In [1]: import numpy as np

In [2]: np.set_printoptions(precision=1, suppress=True, linewidth=200)

In [3]: Z = 3 * np.array([[-0.3, 0.7, 1.1], [-0.8, -0.3, 0.5], [-0.8, -0.5, 0.7]])

In [4]: rng = np.random.default_rng(2880)

In [5]: labels = rng.integers(0, 3, 25)

In [6]: J = Z[labels] + rng.normal(size=(25, 3))

In [7]: J
Out[7]: 
array([[-2.2, -2. ,  2.6],
       [-1.7, -1.3,  2.8],
       [-1. ,  0.5,  2.8],
       [-1.1, -2.1,  0.5],
       [-0.7,  2.8,  3.8],
       [-1.8, -1.2,  1.3],
       [-1.4,  1.6,  3. ],
       [-3.4, -1.1,  2.5],
       [-1.8, -0.1,  0.3],
       [-0.9, -3.1,  3.1],
       [ 0.7,  2.8,  4. ],
       [-4.2, -0.4,  2. ],
       [-0.3,  1. ,  2.9],
       [-1.1,  3.1,  1.4],
       [ 0.4,  1.5,  3. ],
       [-2.9, -1.7,  1.9],
       [-2. ,  0.2,  3.2],
       [-1.6, -2. ,  0.8],
       [-1.7, -0.3,  2.4],
       [-2.9, -0.8,  0.5],
       [-0.8,  2. ,  1.7],
       [-1.5, -2.2,  3.8],
       [-1. ,  1. ,  3.4],
       [-3.5, -1.1,  1.1],
       [-2.5,  0.8,  0.3]])

In [8]: B = np.c_[J[:, :1] @ np.array([[2]]), np.array([2, 2, 3, 3, 0, 1, 3, 0, 2, 2, 2, 3, 0, 2, 2, 2, 3, 1, 0, 1, 1, 0, 1, 1, 1])]

In [9]: B
Out[9]: 
array([[-4.4,  2. ],
       [-3.5,  2. ],
       [-2.1,  3. ],
       [-2.2,  3. ],
       [-1.3,  0. ],
       [-3.5,  1. ],
       [-2.9,  3. ],
       [-6.9,  0. ],
       [-3.7,  2. ],
       [-1.8,  2. ],
       [ 1.4,  2. ],
       [-8.3,  3. ],
       [-0.7,  0. ],
       [-2.1,  2. ],
       [ 0.9,  2. ],
       [-5.8,  2. ],
       [-3.9,  3. ],
       [-3.1,  1. ],
       [-3.3,  0. ],
       [-5.7,  1. ],
       [-1.6,  1. ],
       [-3. ,  0. ],
       [-2. ,  1. ],
       [-7. ,  1. ],
       [-5. ,  1. ]])

In [10]: np.round(np.linalg.norm(B - J @ np.linalg.lstsq(J, B)[0], axis=0), 1) + 0
Out[10]: array([0. , 5.7])

In [11]: np.linalg.matrix_rank(np.c_[J, B])
Out[11]: np.int64(4)

In [12]: np.round(np.linalg.lstsq(J, B[:, 0])[0], 1) + 0
Out[12]: array([2., 0., 0.])

In [13]: np.linalg.norm(np.linalg.qr(J)[0].T @ B, axis=0) ** 2 / ((B ** 2).sum(axis=0) + 1e-12)
Out[13]: array([1. , 0.6])

In [14]: np.linalg.matrix_rank(B)
Out[14]: np.int64(2)

In [15]: x = np.array([-3, -5])

In [16]: rhs = B @ x

In [17]: np.linalg.solve(B.T @ B, B.T @ rhs)
Out[17]: array([-3., -5.])

In [18]: np.linalg.lstsq(B, rhs)[0]
Out[18]: array([-3., -5.])

In [19]: np.round(np.linalg.pinv(B) @ B, 1) + 0
Out[19]: 
array([[1., 0.],
       [0., 1.]])

In [20]: rhs = rhs + 0.1 * rng.normal(size=25)

In [21]: rhs
Out[21]: array([  3.2,   0.3,  -9. ,  -8.3,   3.7,   5.6,  -6.4,  20.8,   0.9,  -4.9, -14.3,   9.9,   1.9,  -3.8, -12.7,   7.4,  -3.3,   4.4,   9.9,  12. ,  -0.1,   8.7,   0.9,  16. ,  10.2])

In [22]: b, *_ = np.linalg.lstsq(B, rhs)

In [23]: b.round()
Out[23]: array([-3., -5.])

In [24]: np.round(B.T @ (rhs - B @ b), 1) + 0
Out[24]: array([0., 0.])

In [25]: x = np.array([1, 3, 1])

In [26]: rhs = J @ x

In [27]: np.round(np.linalg.pinv(J) @ J, 1) + 0
Out[27]: 
array([[1., 0., 0.],
       [0., 1., 0.],
       [0., 0., 1.]])

In [28]: rhs = rhs + 0.1 * rng.normal(size=25)

In [29]: rhs
Out[29]: array([-5.4, -2.9,  3.2, -6.8, 11.4, -4.1,  6.5, -4.2, -1.7, -7.2, 13.2, -3.4,  5.5,  9.6,  8. , -6.2,  1.7, -6.6, -0.3, -4.6,  6.6, -4.4,  5.5, -5.7,  0.1])

In [30]: b, *_ = np.linalg.lstsq(J, rhs)

In [31]: b.round()
Out[31]: array([1., 3., 1.])

In [32]: np.round(J.T @ (rhs - J @ b), 1) + 0
Out[32]: array([0., 0., 0.])

In [33]: b
Out[33]: array([1., 3., 1.])

In [34]: B = np.array([[1, 0, 0], [-2, 2, 2], [2, 0, -1]])

In [35]: B.T @ J.T
Out[35]: 
array([[ 7. ,  6.6,  3.7,  4. ,  1.3,  3.3,  1.3,  3.8, -1.2, 11.5,  3. ,  0.5,  3.4, -4.4,  3.6,  4.2,  4.1,  4. ,  3.8, -0.2, -1.4, 10.7,  3.9,  0.9, -3.4],
       [-3.9, -2.6,  1. , -4.1,  5.6, -2.5,  3.3, -2.2, -0.1, -6.2,  5.6, -0.7,  2. ,  6.2,  2.9, -3.4,  0.4, -4. , -0.6, -1.6,  3.9, -4.5,  2. , -2.2,  1.5],
       [-6.5, -5.5, -1.9, -4.6,  1.8, -3.8,  0.3, -4.7, -0.4, -9.3,  1.6, -2.7, -0.9,  4.8, -0.1, -5.2, -2.8, -4.8, -3. , -2.1,  2.3, -8.3, -1.5, -3.3,  1.2]])

In [36]: J @ B
Out[36]: 
array([[ 7. , -3.9, -6.5],
       [ 6.6, -2.6, -5.5],
       [ 3.7,  1. , -1.9],
       [ 4. , -4.1, -4.6],
       [ 1.3,  5.6,  1.8],
       [ 3.3, -2.5, -3.8],
       [ 1.3,  3.3,  0.3],
       [ 3.8, -2.2, -4.7],
       [-1.2, -0.1, -0.4],
       [11.5, -6.2, -9.3],
       [ 3. ,  5.6,  1.6],
       [ 0.5, -0.7, -2.7],
       [ 3.4,  2. , -0.9],
       [-4.4,  6.2,  4.8],
       [ 3.6,  2.9, -0.1],
       [ 4.2, -3.4, -5.2],
       [ 4.1,  0.4, -2.8],
       [ 4. , -4. , -4.8],
       [ 3.8, -0.6, -3. ],
       [-0.2, -1.6, -2.1],
       [-1.4,  3.9,  2.3],
       [10.7, -4.5, -8.3],
       [ 3.9,  2. , -1.5],
       [ 0.9, -2.2, -3.3],
       [-3.4,  1.5,  1.2]])

In [37]: np.vstack([J, B.T]).shape
Out[37]: (28, 3)

In [38]: B @ J
Traceback (most recent call last):
  Cell In[38], line 1
    B @ J
ValueError: matmul: Input operand 1 has a mismatch in its core dimension 0, with gufunc signature (n?,k),(k,m?)->(n?,m?) (size 25 is different from 3)


In [39]: np.linalg.matrix_rank(J @ B)
Out[39]: np.int64(3)

In [40]: np.einsum("ik,kj->ji", J, B)
Out[40]: 
array([[ 7. ,  6.6,  3.7,  4. ,  1.3,  3.3,  1.3,  3.8, -1.2, 11.5,  3. ,  0.5,  3.4, -4.4,  3.6,  4.2,  4.1,  4. ,  3.8, -0.2, -1.4, 10.7,  3.9,  0.9, -3.4],
       [-3.9, -2.6,  1. , -4.1,  5.6, -2.5,  3.3, -2.2, -0.1, -6.2,  5.6, -0.7,  2. ,  6.2,  2.9, -3.4,  0.4, -4. , -0.6, -1.6,  3.9, -4.5,  2. , -2.2,  1.5],
       [-6.5, -5.5, -1.9, -4.6,  1.8, -3.8,  0.3, -4.7, -0.4, -9.3,  1.6, -2.7, -0.9,  4.8, -0.1, -5.2, -2.8, -4.8, -3. , -2.1,  2.3, -8.3, -1.5, -3.3,  1.2]])

In [41]: np.einsum("ik,kj->ij", J, B)
Out[41]: 
array([[ 7. , -3.9, -6.5],
       [ 6.6, -2.6, -5.5],
       [ 3.7,  1. , -1.9],
       [ 4. , -4.1, -4.6],
       [ 1.3,  5.6,  1.8],
       [ 3.3, -2.5, -3.8],
       [ 1.3,  3.3,  0.3],
       [ 3.8, -2.2, -4.7],
       [-1.2, -0.1, -0.4],
       [11.5, -6.2, -9.3],
       [ 3. ,  5.6,  1.6],
       [ 0.5, -0.7, -2.7],
       [ 3.4,  2. , -0.9],
       [-4.4,  6.2,  4.8],
       [ 3.6,  2.9, -0.1],
       [ 4.2, -3.4, -5.2],
       [ 4.1,  0.4, -2.8],
       [ 4. , -4. , -4.8],
       [ 3.8, -0.6, -3. ],
       [-0.2, -1.6, -2.1],
       [-1.4,  3.9,  2.3],
       [10.7, -4.5, -8.3],
       [ 3.9,  2. , -1.5],
       [ 0.9, -2.2, -3.3],
       [-3.4,  1.5,  1.2]])
